$ ipython --no-banner

In [1]: import numpy as np

In [2]: np.set_printoptions(precision=2, suppress=True, linewidth=120)

In [3]: F = np.load("layer18.npy")

In [4]: F
Out[4]: 
array([[6., 1., 1., 1., 1., 1., 1., 1., 1.],
       [1., 6., 1., 1., 1., 1., 1., 1., 1.],
       [1., 1., 6., 1., 1., 1., 1., 1., 1.],
       [1., 1., 1., 6., 1., 1., 1., 1., 1.],
       [1., 1., 1., 1., 6., 1., 1., 1., 1.],
       [1., 1., 1., 1., 1., 6., 1., 1., 1.],
       [1., 1., 1., 1., 1., 1., 6., 1., 1.],
       [1., 1., 1., 1., 1., 1., 1., 6., 1.],
       [1., 1., 1., 1., 1., 1., 1., 1., 6.]])

In [5]: # symmetric

In [6]: Q, vecs = np.linalg.qr(F[:, :7])[0], np.linalg.qr(F[:, 7:])[0]

In [7]: s = np.linalg.svd(Q.T @ vecs, compute_uv=False)

In [8]: np.degrees(np.arccos(s.clip(0, 1)))
Out[8]: array([44.56, 90.  ])

In [9]: m1 = np.load("sample13.npy")

In [10]: m1
Out[10]: 
array([[ 0.19, -0.04,  0.12, -0.12, -0.12,  0.19,  0.19, -0.12,  0.12,  0.12],
       [-0.04,  0.01, -0.02,  0.02,  0.02, -0.04, -0.04,  0.02, -0.02, -0.02],
       [ 0.12, -0.02,  0.07, -0.07, -0.07,  0.12,  0.12, -0.07,  0.07,  0.07],
       [-0.12,  0.02, -0.07,  0.07,  0.07, -0.12, -0.12,  0.07, -0.07, -0.07],
       [-0.12,  0.02, -0.07,  0.07,  0.07, -0.12, -0.12,  0.07, -0.07, -0.07],
       [ 0.19, -0.04,  0.12, -0.12, -0.12,  0.19,  0.19, -0.12,  0.12,  0.12],
       [ 0.19, -0.04,  0.12, -0.12, -0.12,  0.19,  0.19, -0.12,  0.12,  0.12],
       [-0.12,  0.02, -0.07,  0.07,  0.07, -0.12, -0.12,  0.07, -0.07, -0.07],
       [ 0.12, -0.02,  0.07, -0.07, -0.07,  0.12,  0.12, -0.07,  0.07,  0.07],
       [ 0.12, -0.02,  0.07, -0.07, -0.07,  0.12,  0.12, -0.07,  0.07,  0.07]])

In [11]: w, vecs = np.linalg.eigh(m1)

In [12]: np.round(np.linalg.eigvalsh(m1 @ m1), 2) + 0
Out[12]: array([0., 0., 0., 0., 0., 0., 0., 0., 0., 1.])

In [13]: np.unique(w.round(6) + 0, return_counts=True)[1]
Out[13]: array([9, 1])

In [14]: np.round(vecs.T @ vecs, 2) + 0
Out[14]: 
array([[1., 0., 0., 0., 0., 0., 0., 0., 0., 0.],
       [0., 1., 0., 0., 0., 0., 0., 0., 0., 0.],
       [0., 0., 1., 0., 0., 0., 0., 0., 0., 0.],
       [0., 0., 0., 1., 0., 0., 0., 0., 0., 0.],
       [0., 0., 0., 0., 1., 0., 0., 0., 0., 0.],
       [0., 0., 0., 0., 0., 1., 0., 0., 0., 0.],
       [0., 0., 0., 0., 0., 0., 1., 0., 0., 0.],
       [0., 0., 0., 0., 0., 0., 0., 1., 0., 0.],
       [0., 0., 0., 0., 0., 0., 0., 0., 1., 0.],
       [0., 0., 0., 0., 0., 0., 0., 0., 0., 1.]])

In [15]: w.round(2) + 0
Out[15]: array([0., 0., 0., 0., 0., 0., 0., 0., 0., 1.])

In [16]: np.round(np.linalg.svd(m1, compute_uv=False), 2) + 0
Out[16]: array([1., 0., 0., 0., 0., 0., 0., 0., 0., 0.])

In [17]: np.abs(vecs[:, -1]).round(6).argmax()
Out[17]: np.int64(0)

In [18]: w.sum(), np.trace(m1)
Out[18]: (np.float64(1.0), np.float64(1.0))

In [19]: w, vecs = np.linalg.eigh(F)

In [20]: vecs @ np.diag(w) @ vecs.T
Out[20]: 
array([[6., 1., 1., 1., 1., 1., 1., 1., 1.],
       [1., 6., 1., 1., 1., 1., 1., 1., 1.],
       [1., 1., 6., 1., 1., 1., 1., 1., 1.],
       [1., 1., 1., 6., 1., 1., 1., 1., 1.],
       [1., 1., 1., 1., 6., 1., 1., 1., 1.],
       [1., 1., 1., 1., 1., 6., 1., 1., 1.],
       [1., 1., 1., 1., 1., 1., 6., 1., 1.],
       [1., 1., 1., 1., 1., 1., 1., 6., 1.],
       [1., 1., 1., 1., 1., 1., 1., 1., 6.]])

In [21]: np.unique(w.round(6) + 0, return_counts=True)[1]
Out[21]: array([8, 1])

In [22]: np.abs(vecs[:, -1])
Out[22]: array([0.33, 0.33, 0.33, 0.33, 0.33, 0.33, 0.33, 0.33, 0.33])

In [23]: np.abs(vecs[:, -1]).round(6).argmax()
Out[23]: np.int64(0)

In [24]: np.round(vecs.T @ vecs, 2) + 0
Out[24]: 
array([[1., 0., 0., 0., 0., 0., 0., 0., 0.],
       [0., 1., 0., 0., 0., 0., 0., 0., 0.],
       [0., 0., 1., 0., 0., 0., 0., 0., 0.],
       [0., 0., 0., 1., 0., 0., 0., 0., 0.],
       [0., 0., 0., 0., 1., 0., 0., 0., 0.],
       [0., 0., 0., 0., 0., 1., 0., 0., 0.],
       [0., 0., 0., 0., 0., 0., 1., 0., 0.],
       [0., 0., 0., 0., 0., 0., 0., 1., 0.],
       [0., 0., 0., 0., 0., 0., 0., 0., 1.]])

In [25]: Uu, s, vt = np.linalg.svd(m1)

In [26]: np.argmax(s[:-1] / (s[1:] + 1e-6)) + 1
Out[26]: np.int64(1)

In [27]: other = Uu[:, :1] @ np.diag(s[:1]) @ vt[:1]

In [28]: other
Out[28]: 
array([[ 0.19, -0.04,  0.12, -0.12, -0.12,  0.19,  0.19, -0.12,  0.12,  0.12],
       [-0.04,  0.01, -0.02,  0.02,  0.02, -0.04, -0.04,  0.02, -0.02, -0.02],
       [ 0.12, -0.02,  0.07, -0.07, -0.07,  0.12,  0.12, -0.07,  0.07,  0.07],
       [-0.12,  0.02, -0.07,  0.07,  0.07, -0.12, -0.12,  0.07, -0.07, -0.07],
       [-0.12,  0.02, -0.07,  0.07,  0.07, -0.12, -0.12,  0.07, -0.07, -0.07],
       [ 0.19, -0.04,  0.12, -0.12, -0.12,  0.19,  0.19, -0.12,  0.12,  0.12],
       [ 0.19, -0.04,  0.12, -0.12, -0.12,  0.19,  0.19, -0.12,  0.12,  0.12],
       [-0.12,  0.02, -0.07,  0.07,  0.07, -0.12, -0.12,  0.07, -0.07, -0.07],
       [ 0.12, -0.02,  0.07, -0.07, -0.07,  0.12,  0.12, -0.07,  0.07,  0.07],
       [ 0.12, -0.02,  0.07, -0.07, -0.07,  0.12,  0.12, -0.07,  0.07,  0.07]])

In [29]: np.round(np.linalg.norm(m1 - other) / np.linalg.norm(m1), 2)
Out[29]: np.float64(0.0)

In [30]: round(np.abs(m1 - other).max(), 2)
Out[30]: np.float64(0.0)

In [31]: np.linalg.matrix_rank(m1, rtol=0.05)
Out[31]: np.int64(1)

In [32]: Uu, s, vt = np.linalg.svd(other)

In [33]: vecs = vt[:(s > 1e-8).sum()]

In [34]: rng = np.random.default_rng(826856)

In [35]: x0 = other[5] + 5 * other[4] + rng.integers(2) * np.eye(10)[5]

In [36]: x0
Out[36]: array([-0.38,  0.08, -0.23,  0.23,  0.23,  0.62, -0.38,  0.23, -0.23, -0.23])

In [37]: np.linalg.matrix_rank(np.vstack([other, x0]))
Out[37]: np.int64(2)

In [38]: np.allclose(vecs.T @ vecs @ x0, x0)
Out[38]: False

In [39]: np.diag(vecs.T @ vecs)
Out[39]: array([0.19, 0.01, 0.07, 0.07, 0.07, 0.19, 0.19, 0.07, 0.07, 0.07])

In [40]: round(np.linalg.norm(x0 - vecs.T @ vecs @ x0), 2)
Out[40]: np.float64(0.9)

In [41]: x0 = np.array([1, -3, -1, 3, -3, 3, 3, 1, -3, 3])

In [42]: np.linalg.eigvalsh(2 * m1 - np.eye(10))
Out[42]: array([-1., -1., -1., -1., -1., -1., -1., -1., -1.,  1.])

In [43]: m1 @ m1 @ x0
Out[43]: array([ 1.23, -0.25,  0.74, -0.74, -0.74,  1.23,  1.23, -0.74,  0.74,  0.74])

In [44]: m1 @ x0
Out[44]: array([ 1.23, -0.25,  0.74, -0.74, -0.74,  1.23,  1.23, -0.74,  0.74,  0.74])

In [45]: K = np.array([[0, -2, 1, 0, -2],
    ...:     [2, 0, 1, 2, 0],
    ...:     [-1, -1, 0, 0, 0],
    ...:     [0, -2, 0, 0, 0],
    ...:     [2, 0, 0, 0, 0]])

In [46]: # looks like rank 4

In [47]: r = np.linalg.matrix_rank(K)

In [48]: r
Out[48]: np.int64(4)

In [49]: null = np.linalg.svd(K)[2][r:].T

In [50]: null.shape
Out[50]: (5, 1)

In [51]: np.allclose(K @ null, 0)
Out[51]: True

In [52]: np.round(null[:, 0] / null[np.abs(null[:, 0]).round(6).argmax(), 0], 2) + 0
Out[52]: array([ 0. ,  0. ,  1. , -0.5,  0.5])

In [53]: np.round(null @ null.T, 2) + 0
Out[53]: 
array([[ 0.  ,  0.  ,  0.  ,  0.  ,  0.  ],
       [ 0.  ,  0.  ,  0.  ,  0.  ,  0.  ],
       [ 0.  ,  0.  ,  0.67, -0.33,  0.33],
       [ 0.  ,  0.  , -0.33,  0.17, -0.17],
       [ 0.  ,  0.  ,  0.33, -0.17,  0.17]])

In [54]: [int(np.linalg.matrix_rank(K[:, :j + 1])) for j in range(5)]
Out[54]: [1, 2, 3, 4, 4]

In [55]: np.linalg.lstsq(K[:-1].T, K[-1])[2]
Out[55]: np.int32(4)

In [56]: mat = np.load("a.npy")

In [57]: mat.round(2) + 0
Out[57]: 
array([[-0.38,  0.2 ,  0.19,  0.16],
       [ 0.  , -0.33,  0.18, -0.26],
       [-0.6 , -0.02, -0.23,  0.14],
       [ 0.3 , -0.47, -0.07, -0.25],
       [ 0.3 , -0.27, -0.13,  0.45],
       [-0.11, -0.26,  0.04,  0.18],
       [-0.41, -0.55, -0.09,  0.3 ],
       [ 0.15,  0.  , -0.67,  0.17],
       [ 0.11,  0.43, -0.18,  0.32],
       [ 0.04,  0.  ,  0.56,  0.31],
       [-0.3 ,  0.07, -0.21, -0.52]])

In [58]: P = mat @ np.linalg.solve(mat.T @ mat, mat.T)

In [59]: np.round(P @ mat[:, 1], 2) + 0
Out[59]: array([ 0.2 , -0.33, -0.02, -0.47, -0.27, -0.26, -0.55,  0.  ,  0.43,  0.  ,  0.07])

In [60]: np.allclose(P @ P, P)
Out[60]: True

In [61]: C2 = np.cov(mat, rowvar=False)

In [62]: C2.shape
Out[62]: (4, 4)

In [63]: np.round(np.corrcoef(mat[:, 3], mat[:, 0])[0, 1], 2)
Out[63]: np.float64(0.09)

In [64]: C2
Out[64]: 
array([[ 0.09, -0.01, -0.01,  0.01],
       [-0.01,  0.09, -0.01,  0.01],
       [-0.01, -0.01,  0.1 ,  0.01],
       [ 0.01,  0.01,  0.01,  0.09]])

In [65]: r0, g = F[3], F[2]

In [66]: r0 @ g
Out[66]: np.float64(19.0)

In [67]: p = (r0 @ g) / (r0 @ r0) * r0

In [68]: np.outer(r0, g)
Out[68]: 
array([[ 1.,  1.,  6.,  1.,  1.,  1.,  1.,  1.,  1.],
       [ 1.,  1.,  6.,  1.,  1.,  1.,  1.,  1.,  1.],
       [ 1.,  1.,  6.,  1.,  1.,  1.,  1.,  1.,  1.],
       [ 6.,  6., 36.,  6.,  6.,  6.,  6.,  6.,  6.],
       [ 1.,  1.,  6.,  1.,  1.,  1.,  1.,  1.,  1.],
       [ 1.,  1.,  6.,  1.,  1.,  1.,  1.,  1.,  1.],
       [ 1.,  1.,  6.,  1.,  1.,  1.,  1.,  1.,  1.],
       [ 1.,  1.,  6.,  1.,  1.,  1.,  1.,  1.,  1.],
       [ 1.,  1.,  6.,  1.,  1.,  1.,  1.,  1.,  1.]])

In [69]: p
Out[69]: array([0.43, 0.43, 0.43, 2.59, 0.43, 0.43, 0.43, 0.43, 0.43])

In [70]: round(float(np.linalg.norm(r0 + g) ** 2 + np.linalg.norm(r0 - g) ** 2), 2)
Out[70]: 176.0

In [71]: arr = np.loadtxt("dump.csv", delimiter=",")

In [72]: arr
Out[72]: 
array([[ 0.53,  0.79,  0.66, -0.82, -0.48, -1.73,  0.18,  0.56,  0.85,  0.73,  1.67],
       [ 0.79,  2.11,  0.1 ,  0.13,  0.39,  0.89,  0.05, -0.34,  0.21, -0.29, -0.69],
       [ 0.66,  0.1 ,  3.93, -0.06, -0.31, -0.46,  0.76, -0.64, -0.07,  0.27, -0.07],
       [-0.82,  0.13, -0.06,  1.81, -0.29, -0.99, -0.13,  0.49,  0.28,  0.2 ,  0.89],
       [-0.48,  0.39, -0.31, -0.29,  2.34, -0.36, -0.09,  0.32,  0.25,  0.33,  0.88],
       [-1.73,  0.89, -0.46, -0.99, -0.36,  1.21, -0.15,  0.63,  0.96,  0.57,  1.01],
       [ 0.18,  0.05,  0.76, -0.13, -0.09, -0.15,  2.4 , -0.34, -0.27,  0.31,  0.03],
       [ 0.56, -0.34, -0.64,  0.49,  0.32,  0.63, -0.34,  2.05, -0.07, -0.54, -0.52],
       [ 0.85,  0.21, -0.07,  0.28,  0.25,  0.96, -0.27, -0.07,  3.07, -0.88, -0.98],
       [ 0.73, -0.29,  0.27,  0.2 ,  0.33,  0.57,  0.31, -0.54, -0.88,  2.19, -0.4 ],
       [ 1.67, -0.69, -0.07,  0.89,  0.88,  1.01,  0.03, -0.52, -0.98, -0.4 ,  1.36]])

In [73]: np.round(np.abs(np.linalg.eigvals(arr)).max(), 2)
Out[73]: np.float64(5.0)

In [74]: (arr + arr.T) / 2
Out[74]: 
array([[ 0.53,  0.79,  0.66, -0.82, -0.48, -1.73,  0.18,  0.56,  0.85,  0.73,  1.67],
       [ 0.79,  2.11,  0.1 ,  0.13,  0.39,  0.89,  0.05, -0.34,  0.21, -0.29, -0.69],
       [ 0.66,  0.1 ,  3.93, -0.06, -0.31, -0.46,  0.76, -0.64, -0.07,  0.27, -0.07],
       [-0.82,  0.13, -0.06,  1.81, -0.29, -0.99, -0.13,  0.49,  0.28,  0.2 ,  0.89],
       [-0.48,  0.39, -0.31, -0.29,  2.34, -0.36, -0.09,  0.32,  0.25,  0.33,  0.88],
       [-1.73,  0.89, -0.46, -0.99, -0.36,  1.21, -0.15,  0.63,  0.96,  0.57,  1.01],
       [ 0.18,  0.05,  0.76, -0.13, -0.09, -0.15,  2.4 , -0.34, -0.27,  0.31,  0.03],
       [ 0.56, -0.34, -0.64,  0.49,  0.32,  0.63, -0.34,  2.05, -0.07, -0.54, -0.52],
       [ 0.85,  0.21, -0.07,  0.28,  0.25,  0.96, -0.27, -0.07,  3.07, -0.88, -0.98],
       [ 0.73, -0.29,  0.27,  0.2 ,  0.33,  0.57,  0.31, -0.54, -0.88,  2.19, -0.4 ],
       [ 1.67, -0.69, -0.07,  0.89,  0.88,  1.01,  0.03, -0.52, -0.98, -0.4 ,  1.36]])

In [75]: np.allclose(arr @ arr.T, arr.T @ arr)
Out[75]: True

In [76]: np.allclose(arr, arr.T)
Out[76]: True

In [77]: round(np.linalg.det(arr), 2)
Out[77]: np.float64(-46034.91)
